$ python3 -q
>>> import numpy as np
>>> np.set_printoptions(precision=3, suppress=True, linewidth=200, legacy="1.25")
>>> rd = lambda a: np.round(a, 3) + 0
>>> A = np.load("test2.npy")
>>> A
array([[ 5,  5,  5],
       [ 5, 10, 10],
       [ 5, 10, 15]])
>>> rng = np.random.default_rng(71902)
>>> lab = rng.permutation(3)
>>> out = A[:, lab] * rng.choice([-1, 1], 3)
>>> out
array([[ 5,  5,  5],
       [ 5, 10, 10],
       [ 5, 15, 10]])
>>> U, _, Vt = np.linalg.svd(A.T @ out)
>>> rd(np.linalg.lstsq(A, out)[0])
array([[1., 0., 0.],
       [0., 0., 1.],
       [0., 1., 0.]])
>>> rd(U @ Vt)
array([[1., 0., 0.],
       [0., 0., 1.],
       [0., 1., 0.]])
>>> lab
array([0, 2, 1])
>>> evals, evecs = np.linalg.eigh(A)
>>> np.abs(evecs[:, -1]).round(6).argmax()
2
>>> (evals > 1e-8).sum(), (evals < -1e-8).sum()
(3, 0)
>>> vec = np.array([6, 5, 3])
>>> y = A @ vec
>>> y
array([ 70, 110, 125])
>>> rd(np.linalg.solve(A, A[:, 0]))
array([1., 0., 0.])
>>> rd(np.linalg.solve(A, y + A[:, 2]))
array([6., 5., 4.])
>>> K = np.loadtxt("a.csv", delimiter=",")
>>> K
array([[ 9., -3.,  1.,  1.],
       [ 2., -6.,  4.,  1.],
       [ 7., -3.,  0.,  0.],
       [ 0.,  0.,  0.,  3.]])
>>> lab = rng.permutation(4)
>>> out = K[:, lab] * rng.choice([-1, 1], 4)
>>> out
array([[ 1., -1., -9., -3.],
       [ 4., -1., -2., -6.],
       [ 0., -0., -7., -3.],
       [ 0., -3., -0.,  0.]])
>>> U, _, Vt = np.linalg.svd(K.T @ out)
>>> rd(U @ Vt)
array([[ 0.,  0., -1.,  0.],
       [ 0.,  0.,  0.,  1.],
       [ 1.,  0.,  0.,  0.],
       [ 0., -1.,  0.,  0.]])
>>> vec = np.array([1, 1, 0, 1])
>>> y = K @ vec
>>> y
array([ 7., -3.,  4.,  3.])
>>> rd(np.linalg.solve(K, y + K[:, 0]))
array([2., 1., 0., 1.])
>>> rd(np.linalg.solve(K, -2 * y))
array([-2., -2.,  0., -2.])
>>> evals, evecs = np.linalg.eig(K)
>>> rd(np.sort(np.linalg.eigvals(K.T)))
array([-4.  , -1.72,  3.  ,  8.72])
>>> rd(np.prod(evals))
180.0
>>> K.reshape(-1, 2)
array([[ 9., -3.],
       [ 1.,  1.],
       [ 2., -6.],
       [ 4.,  1.],
       [ 7., -3.],
       [ 0.,  0.],
       [ 0.,  0.],
       [ 0.,  3.]])
>>> K.reshape(2, -1)
array([[ 9., -3.,  1.,  1.,  2., -6.,  4.,  1.],
       [ 7., -3.,  0.,  0.,  0.,  0.,  0.,  3.]])
>>> t3 = K.reshape(4, 2, -1)
>>> t3.transpose(1, 0, 2)
array([[[ 9., -3.],
        [ 2., -6.],
        [ 7., -3.],
        [ 0.,  0.]],

       [[ 1.,  1.],
        [ 4.,  1.],
        [ 0.,  0.],
        [ 0.,  3.]]])
>>> np.swapaxes(t3, 1, 2)[2]
array([[ 7.,  0.],
       [-3.,  0.]])
